>>> import numpy as np
>>> import numpy.linalg as la
>>> np.set_printoptions(precision=2, suppress=True, linewidth=140)
>>> rnd = lambda a: np.round(a, 2) + 0
>>> E = np.load("out9.npy")
>>> E
array([[ -5.26,   4.54,   1.13,   7.44,   2.79,  -7.43, -15.23],
       [  0.22,   7.  ,  -4.07, -16.46,  -2.13,   3.12,  -7.01],
       [ -1.17,   7.18, -15.39,  -5.42,   3.33,  -2.86,   7.84],
       [-12.69, -11.22,   6.94,  -0.13,   0.9 ,  -6.36,   4.86],
       [  5.42,   2.63,  10.25,  -2.61,  -6.35,   0.25,  14.54],
       [  4.19,  -2.59,  -1.5 ,  15.7 , -10.47,  -4.09,  -0.84],
       [  8.15, -13.99,  -6.6 ,   1.46,   7.63,  -0.24,   5.81],
       [ -4.53,   9.56, -13.74,  -2.67,  -4.93,  -6.97,   4.4 ],
       [  1.56,  -7.84, -10.24,  -0.37,  -2.05,   7.83,  12.86],
       [  7.12,   0.29, -12.82,   7.45,  -0.44,   5.61,   9.88],
       [ 13.83,  -7.96,   5.49,  -1.52,   2.25, -10.21,   1.93],
       [ 10.13,   2.15,   8.  ,  12.34,  -5.83,   0.55,   6.5 ],
       [ -0.05,   3.42,  -8.56,  -1.44,  12.72,  11.92,   3.03],
       [ -8.06,   9.11,  -7.35,  -5.59,   2.76, -11.44,   5.33],
       [ -2.29,   5.84, -14.25,  -6.43,  -6.01,   5.22,   7.28],
       [ -4.01,   9.97,  -0.06,   1.07,  -7.75,   3.81, -14.45],
       [  0.44,  -5.65,  -4.67,  -3.57,   8.59,  11.77, -10.99],
       [  0.15,   6.77,  -1.14,   1.23,  -8.06,  -8.61, -14.57],
       [ -3.04,   7.32, -10.96,  -3.26,   6.49,   5.81,  11.42],
       [  2.71, -14.59,  -5.5 ,   5.8 ,   2.44, -10.28,  -2.07],
       [ 10.15,  -1.52, -15.25,  -1.74,   5.48,  -5.32,  -0.82],
       [  0.6 ,  -2.46,   0.09,  -9.87,  -1.9 , -16.36,  -4.99],
       [  6.53,  -8.44,  -3.49, -13.05,  -9.08,  -1.63,  -4.32],
       [ -4.93,   1.14,   4.67, -15.56,   3.96,  -1.95,   9.54],
       [  4.7 ,  -8.47,  -5.7 ,  11.79,  -2.2 ,  -7.11,   8.92],
       [-12.03,  -5.03,   0.09,   3.72,  -8.96,  10.37,  -5.3 ],
       [  3.36,  -2.87,   7.85,  -0.23,   1.97,  -7.84,  15.92],
       [  3.15,   8.24,   6.37,   6.31,   1.4 ,  -0.16,  15.49],
       [ -7.52,  -8.81,  -2.96,   3.99, -10.67,  -0.75, -11.27],
       [ 11.07,  -4.22,  -8.2 ,   3.87,   1.31,  -3.21,  12.86],
       [-11.47,  -4.56,  -3.4 ,  11.8 ,   3.91,  -2.8 ,  -8.59],
       [ -2.71,  13.32,   0.31,  10.58,   6.28,   5.2 ,   6.05],
       [ -4.16,  12.73,   4.37,   7.99,   8.65,   6.12,  -5.05],
       [  2.04,   5.46,  -4.54,  -1.03, -13.25,  12.85,   1.9 ],
       [  5.07,  -1.37,  -5.2 , -13.03,  -4.68,  -3.25,  11.97],
       [ 10.92,   1.3 ,   8.  ,  -9.79,  -6.76,  -4.77,   7.13]])
>>> cen = E - E.mean(axis=0)
>>> U, sigma, Vh = la.svd(cen, full_matrices=False)
>>> print(rnd((sigma ** 2).sum() ** 2 / (sigma ** 4).sum()))
6.08
>>> np.abs(U[:, 0]).argmax()
np.int64(0)
>>> rnd(Vh[0] * np.sign(Vh[0, np.abs(Vh[0]).argmax()]))
array([ 0.42, -0.11, -0.04, -0.21,  0.1 , -0.07,  0.87])
>>> np.searchsorted(np.cumsum(sigma ** 2) / (sigma ** 2).sum(), 0.9) + 1
np.int64(6)
>>> vec = np.array([0, 0, -1, 1, 1, -2, 0])
>>> rhs = E @ vec
>>> coef, lr = np.zeros(7), 1 / la.norm(E, 2) ** 2
>>> for i in range(3):
...     coef -= lr * E.T @ (E @ coef - rhs)
...     if i % 1 == 0: print(i, round(la.norm(E @ coef - rhs), 2))
... 
0 57.09
1 32.54
2 19.05
>>> print(rnd(coef))
[ 0.04 -0.16 -0.84  0.88  0.8  -1.62  0.03]
>>> print(rnd(la.cond(E)))
1.85
>>> P = E @ la.solve(E.T @ E, E.T)
>>> la.matrix_rank(np.eye(36) - P)
np.int64(29)
>>> rnd(la.eigvalsh(P))
array([0., 0., 0., 0., 0., 0., 0., 0., 0., 0., 0., 0., 0., 0., 0., 0., 0., 0., 0., 0., 0., 0., 0., 0., 0., 0., 0., 0., 0., 1., 1., 1., 1.,
       1., 1., 1.])
>>> rnd(P @ E[:, 0])
array([ -5.26,   0.22,  -1.17, -12.69,   5.42,   4.19,   8.15,  -4.53,   1.56,   7.12,  13.83,  10.13,  -0.05,  -8.06,  -2.29,  -4.01,
         0.44,   0.15,  -3.04,   2.71,  10.15,   0.6 ,   6.53,  -4.93,   4.7 , -12.03,   3.36,   3.15,  -7.52,  11.07, -11.47,  -2.71,
        -4.16,   2.04,   5.07,  10.92])
>>> rng = np.random.default_rng(8169)
>>> A2 = E + rng.integers(-2, 3, (36, 4)) @ rng.integers(-2, 3, (4, 7))
>>> rnd(A2)
array([[ -0.26,   6.54,  -3.87,   8.44,  -3.21,  -6.43, -21.23],
       [  9.22,   7.  ,  -8.07, -15.46, -10.13,   1.12, -15.01],
       [  4.83,  -1.82,  -7.39,  -4.42,   1.33, -13.86,   5.84],
       [-14.69, -11.22,   4.94,   9.87,   4.9 , -12.36,   0.86],
       [  5.42,   5.63,   9.25,  -7.61,  -4.35,   5.25,  18.54],
       [  3.19,  -8.59,   6.5 ,   8.7 , -14.47,  -4.09,   3.16],
       [  3.15,  -9.99,  -7.6 ,   0.46,  15.63,   3.76,  11.81],
       [ -8.53,   9.56, -11.74,  -6.67,  -4.93,  -2.97,   8.4 ],
       [  2.56,  -9.84, -10.24,   0.63,  -8.05,   6.83,   8.86],
       [  8.12,  -7.71,  -1.82,   0.45,  -0.44,   1.61,  15.88],
       [ 20.83,  -6.96,   1.49,   0.48,  -1.75, -12.21,  -4.07],
       [  9.13,  -4.85,  18.  ,   4.34,  -7.83,  -0.45,  12.5 ],
       [  4.95,   2.42,  -7.56,  -3.44,  12.72,   9.92,   3.03],
       [ -0.06,  12.11, -13.35,  -4.59,  -1.24, -11.44,  -0.67],
       [  4.71,   5.84, -16.25,  -5.43,  -8.01,   2.22,   3.28],
       [ -5.01,   8.97,   0.94,   5.07,  -3.75,  -0.19, -14.45],
       [ -5.56,   3.35, -12.67,  -4.57,  10.59,  22.77,  -8.99],
       [  4.15,  10.77,  -7.14,  -0.77, -14.06,  -3.61, -18.57],
       [ -3.04,   1.32,  -4.96,  -3.26,   4.49,   0.81,  11.42],
       [ -2.29,  -9.59,  -9.5 ,   3.8 ,   2.44,  -2.28,  -0.07],
       [  7.15,   3.48, -19.25,   0.26,  11.48,  -2.32,   1.18],
       [  4.6 ,  -0.46,  -0.91, -11.87,   2.1 , -16.36,  -2.99],
       [ 12.53, -12.44,   0.51, -13.05,  -7.08,  -8.63,  -4.32],
       [ -6.93,   4.14,   1.67, -10.56,   9.96,  -2.95,   9.54],
       [ 10.7 , -18.47,   4.3 ,  11.79,  -2.2 , -19.11,   8.92],
       [-11.03, -11.03,   8.09,   0.72,  -6.96,   5.37,  -1.3 ],
       [  4.36,  -4.87,   8.85,   2.77,   1.97, -11.84,  13.92],
       [  3.15,   4.24,   8.37,   8.31,  -4.6 ,  -3.16,  11.49],
       [-12.52,  -4.81,  -4.96,   0.99,  -8.67,   6.25,  -7.27],
       [  8.07,  -3.22, -10.2 ,   7.87,   1.31,  -3.21,  10.86],
       [-10.47,  -9.56,   1.6 ,   7.8 ,  -2.09,  -3.8 ,  -8.59],
       [ -3.71,  11.32,   1.31,   9.58,   0.28,   6.2 ,   4.05],
       [ -0.16,  15.73,   0.37,   4.99,   4.65,  10.12,  -7.05],
       [  7.04,   7.46,  -9.54,  -0.03, -19.25,  13.85,  -4.1 ],
       [  3.07,  -2.37,  -6.2 ,  -6.03,  -4.68,  -7.25,   7.97],
       [ 19.92,  -0.7 ,   8.  , -10.79, -10.76,  -8.77,   3.13]])
>>> la.matrix_rank(A2 - E, tol=1e-8)
np.int64(4)
>>> np.abs(A2 - E).sum(axis=1)
array([26., 32., 39., 28., 20., 30., 29., 18., 15., 37., 26., 35., 11., 28., 19., 15., 39., 31., 19., 26., 25., 15., 23., 20., 38., 29.,
       13., 21., 27., 12., 22., 14., 24., 26., 19., 24.])
>>> lab = E[:, 1] > np.median(E[:, 1])
>>> f = E[lab].mean(axis=0) - E[~lab].mean(axis=0)
>>> ((E - E.mean(axis=0)) @ f > 0).astype(int)
array([1, 1, 1, 0, 1, 0, 0, 1, 0, 0, 0, 0, 1, 1, 1, 1, 0, 1, 1, 0, 0, 0, 0, 1, 0, 0, 0, 1, 0, 0, 0, 1, 1, 1, 0, 1])
>>> print(lab.astype(int))
[1 1 1 0 1 0 0 1 0 0 0 1 1 1 1 1 0 1 1 0 0 0 0 1 0 0 0 1 0 0 0 1 1 1 0 1]
>>> print(np.argsort(-np.abs(f).round(6), kind="stable"))
[1 5 3 0 2 6 4]
>>> K = np.load("dump.npy")
>>> print(rnd(K))
[[ 0.05 -0.12 -0.16 -0.05  0.09  0.02]
 [-0.12  0.28  0.36  0.12 -0.2  -0.04]
 [-0.16  0.36  0.47  0.16 -0.26 -0.05]
 [-0.05  0.12  0.16  0.05 -0.09 -0.02]
 [ 0.09 -0.2  -0.26 -0.09  0.14  0.03]
 [ 0.02 -0.04 -0.05 -0.02  0.03  0.01]]
>>> vec = np.array([5, 8, 1, -7, 4, 7])
>>> rnd((vec - K @ vec) @ (K @ vec))
np.float64(0.0)
>>> rnd(la.eigvalsh(2 * K - np.eye(6)))
array([-1., -1., -1., -1., -1.,  1.])
>>> rnd(K @ vec)
array([-0.03,  0.08,  0.1 ,  0.03, -0.06, -0.01])
>>> rnd(np.eye(6) - K)
array([[ 0.95,  0.12,  0.16,  0.05, -0.09, -0.02],
       [ 0.12,  0.72, -0.36, -0.12,  0.2 ,  0.04],
       [ 0.16, -0.36,  0.53, -0.16,  0.26,  0.05],
       [ 0.05, -0.12, -0.16,  0.95,  0.09,  0.02],
       [-0.09,  0.2 ,  0.26,  0.09,  0.86, -0.03],
       [-0.02,  0.04,  0.05,  0.02, -0.03,  0.99]])
>>> print(rnd(K @ K @ vec))
[-0.03  0.08  0.1   0.03 -0.06 -0.01]
>>> feats = np.load("m.npy")
>>> feats
array([[0, 0, 1, 1, 1, 0, 1],
       [0, 0, 0, 0, 0, 1, 0],
       [1, 0, 0, 1, 1, 0, 1],
       [1, 0, 1, 0, 1, 0, 1],
       [1, 0, 1, 1, 0, 0, 1],
       [0, 1, 0, 0, 0, 0, 0],
       [1, 0, 1, 1, 1, 0, 0]])
>>> feats @ feats
array([[4, 0, 3, 3, 3, 0, 3],
       [0, 1, 0, 0, 0, 0, 0],
       [3, 0, 4, 3, 3, 0, 3],
       [3, 0, 3, 4, 3, 0, 3],
       [3, 0, 3, 3, 4, 0, 3],
       [0, 0, 0, 0, 0, 1, 0],
       [3, 0, 3, 3, 3, 0, 4]])
>>> np.all(la.eigvalsh(feats) > 0)
np.False_
>>> [round(float(la.det(feats[:i, :i])), 2) + 0 for i in range(1, 8)]
[0.0, 0.0, 0.0, 0.0, 0.0, 3.0, -4.0]
>>> rnd(la.eigvalsh(feats).min())
np.float64(-1.0)
>>> X = np.load("mat.npy")
>>> X
array([[ 2.2 ,  0.  ,  1.87, -0.22, -0.22, -1.54,  0.  , -1.21,  0.88,  1.43,  1.43, -1.21],
       [ 3.4 ,  0.  ,  2.89, -0.34, -0.34, -2.38,  0.  , -1.87,  1.36,  2.21,  2.21, -1.87],
       [ 2.2 ,  0.  ,  1.87, -0.22, -0.22, -1.54,  0.  , -1.21,  0.88,  1.43,  1.43, -1.21],
       [ 0.4 ,  0.  ,  0.34, -0.04, -0.04, -0.28,  0.  , -0.22,  0.16,  0.26,  0.26, -0.22],
       [ 2.8 ,  0.  ,  2.38, -0.28, -0.28, -1.96,  0.  , -1.54,  1.12,  1.82,  1.82, -1.54],
       [-2.2 ,  0.  , -1.87,  0.22,  0.22,  1.54,  0.  ,  1.21, -0.88, -1.43, -1.43,  1.21],
       [ 2.2 ,  0.  ,  1.87, -0.22, -0.22, -1.54,  0.  , -1.21,  0.88,  1.43,  1.43, -1.21],
       [-1.2 ,  0.  , -1.02,  0.12,  0.12,  0.84,  0.  ,  0.66, -0.48, -0.78, -0.78,  0.66],
       [ 2.2 ,  0.  ,  1.87, -0.22, -0.22, -1.54,  0.  , -1.21,  0.88,  1.43,  1.43, -1.21],
       [-0.2 ,  0.  , -0.17,  0.02,  0.02,  0.14,  0.  ,  0.11, -0.08, -0.13, -0.13,  0.11],
       [-0.8 ,  0.  , -0.68,  0.08,  0.08,  0.56,  0.  ,  0.44, -0.32, -0.52, -0.52,  0.44],
       [-2.2 ,  0.  , -1.87,  0.22,  0.22,  1.54,  0.  ,  1.21, -0.88, -1.43, -1.43,  1.21],
       [-1.6 ,  0.  , -1.36,  0.16,  0.16,  1.12,  0.  ,  0.88, -0.64, -1.04, -1.04,  0.88]])
>>> # looks like rank 1
>>> rank = la.matrix_rank(X)
>>> rank
np.int64(1)
>>> N = la.svd(X)[2][rank:].T
>>> [int(la.matrix_rank(np.delete(X, i, axis=0))) for i in range(13)]
[1, 1, 1, 1, 1, 1, 1, 1, 1, 1, 1, 1, 1]
>>> rnd(N @ N.T)
array([[ 0.74,  0.  , -0.22,  0.03,  0.03,  0.18,  0.  ,  0.14, -0.1 , -0.17, -0.17,  0.14],
       [ 0.  ,  1.  ,  0.  ,  0.  ,  0.  ,  0.  ,  0.  ,  0.  ,  0.  ,  0.  ,  0.  ,  0.  ],
       [-0.22,  0.  ,  0.81,  0.02,  0.02,  0.15,  0.  ,  0.12, -0.09, -0.14, -0.14,  0.12],
       [ 0.03,  0.  ,  0.02,  1.  ,  0.  , -0.02,  0.  , -0.01,  0.01,  0.02,  0.02, -0.01],
       [ 0.03,  0.  ,  0.02,  0.  ,  1.  , -0.02,  0.  , -0.01,  0.01,  0.02,  0.02, -0.01],
       [ 0.18,  0.  ,  0.15, -0.02, -0.02,  0.87,  0.  , -0.1 ,  0.07,  0.12,  0.12, -0.1 ],
       [ 0.  ,  0.  ,  0.  ,  0.  ,  0.  ,  0.  ,  1.  ,  0.  ,  0.  ,  0.  ,  0.  ,  0.  ],
       [ 0.14,  0.  ,  0.12, -0.01, -0.01, -0.1 ,  0.  ,  0.92,  0.06,  0.09,  0.09, -0.08],
       [-0.1 ,  0.  , -0.09,  0.01,  0.01,  0.07,  0.  ,  0.06,  0.96, -0.07, -0.07,  0.06],
       [-0.17,  0.  , -0.14,  0.02,  0.02,  0.12,  0.  ,  0.09, -0.07,  0.89, -0.11,  0.09],
       [-0.17,  0.  , -0.14,  0.02,  0.02,  0.12,  0.  ,  0.09, -0.07, -0.11,  0.89,  0.09],
       [ 0.14,  0.  ,  0.12, -0.01, -0.01, -0.1 ,  0.  , -0.08,  0.06,  0.09,  0.09,  0.92]])
>>> N.shape
(12, 11)
>>> U, sigma, Vh = la.svd(X)
>>> V = Vh[:(sigma > 1e-8).sum()]
>>> vec = X[2] + -2 * X[12] + rng.integers(2) * np.eye(12)[7]
>>> print(rnd(vec))
[ 5.4   0.    4.59 -0.54 -0.54 -3.78  0.   -2.97  2.16  3.51  3.51 -2.97]
>>> rnd(np.diag(V.T @ V))
array([0.26, 0.  , 0.19, 0.  , 0.  , 0.13, 0.  , 0.08, 0.04, 0.11, 0.11, 0.08])
>>> la.matrix_rank(np.vstack([X, vec]))
np.int64(1)
>>> np.allclose(V.T @ V @ vec, vec)
True
>>> rnd(V.T @ V)
array([[ 0.26,  0.  ,  0.22, -0.03, -0.03, -0.18,  0.  , -0.14,  0.1 ,  0.17,  0.17, -0.14],
       [ 0.  ,  0.  ,  0.  ,  0.  ,  0.  ,  0.  ,  0.  ,  0.  ,  0.  ,  0.  ,  0.  ,  0.  ],
       [ 0.22,  0.  ,  0.19, -0.02, -0.02, -0.15,  0.  , -0.12,  0.09,  0.14,  0.14, -0.12],
       [-0.03,  0.  , -0.02,  0.  ,  0.  ,  0.02,  0.  ,  0.01, -0.01, -0.02, -0.02,  0.01],
       [-0.03,  0.  , -0.02,  0.  ,  0.  ,  0.02,  0.  ,  0.01, -0.01, -0.02, -0.02,  0.01],
       [-0.18,  0.  , -0.15,  0.02,  0.02,  0.13,  0.  ,  0.1 , -0.07, -0.12, -0.12,  0.1 ],
       [ 0.  ,  0.  ,  0.  ,  0.  ,  0.  ,  0.  ,  0.  ,  0.  ,  0.  ,  0.  ,  0.  ,  0.  ],
       [-0.14,  0.  , -0.12,  0.01,  0.01,  0.1 ,  0.  ,  0.08, -0.06, -0.09, -0.09,  0.08],
       [ 0.1 ,  0.  ,  0.09, -0.01, -0.01, -0.07,  0.  , -0.06,  0.04,  0.07,  0.07, -0.06],
       [ 0.17,  0.  ,  0.14, -0.02, -0.02, -0.12,  0.  , -0.09,  0.07,  0.11,  0.11, -0.09],
       [ 0.17,  0.  ,  0.14, -0.02, -0.02, -0.12,  0.  , -0.09,  0.07,  0.11,  0.11, -0.09],
       [-0.14,  0.  , -0.12,  0.01,  0.01,  0.1 ,  0.  ,  0.08, -0.06, -0.09, -0.09,  0.08]])
>>> C2 = X.T @ X
>>> (X @ X.T).shape
(13, 13)
>>> rnd(la.eigvalsh(C2)[::-1])
array([204.73,   0.  ,   0.  ,   0.  ,   0.  ,   0.  ,   0.  ,   0.  ,   0.  ,   0.  ,   0.  ,   0.  ])
>>> rnd(la.svd(X, compute_uv=False) ** 2)
array([204.73,   0.  ,   0.  ,   0.  ,   0.  ,   0.  ,   0.  ,   0.  ,   0.  ,   0.  ,   0.  ,   0.  ])
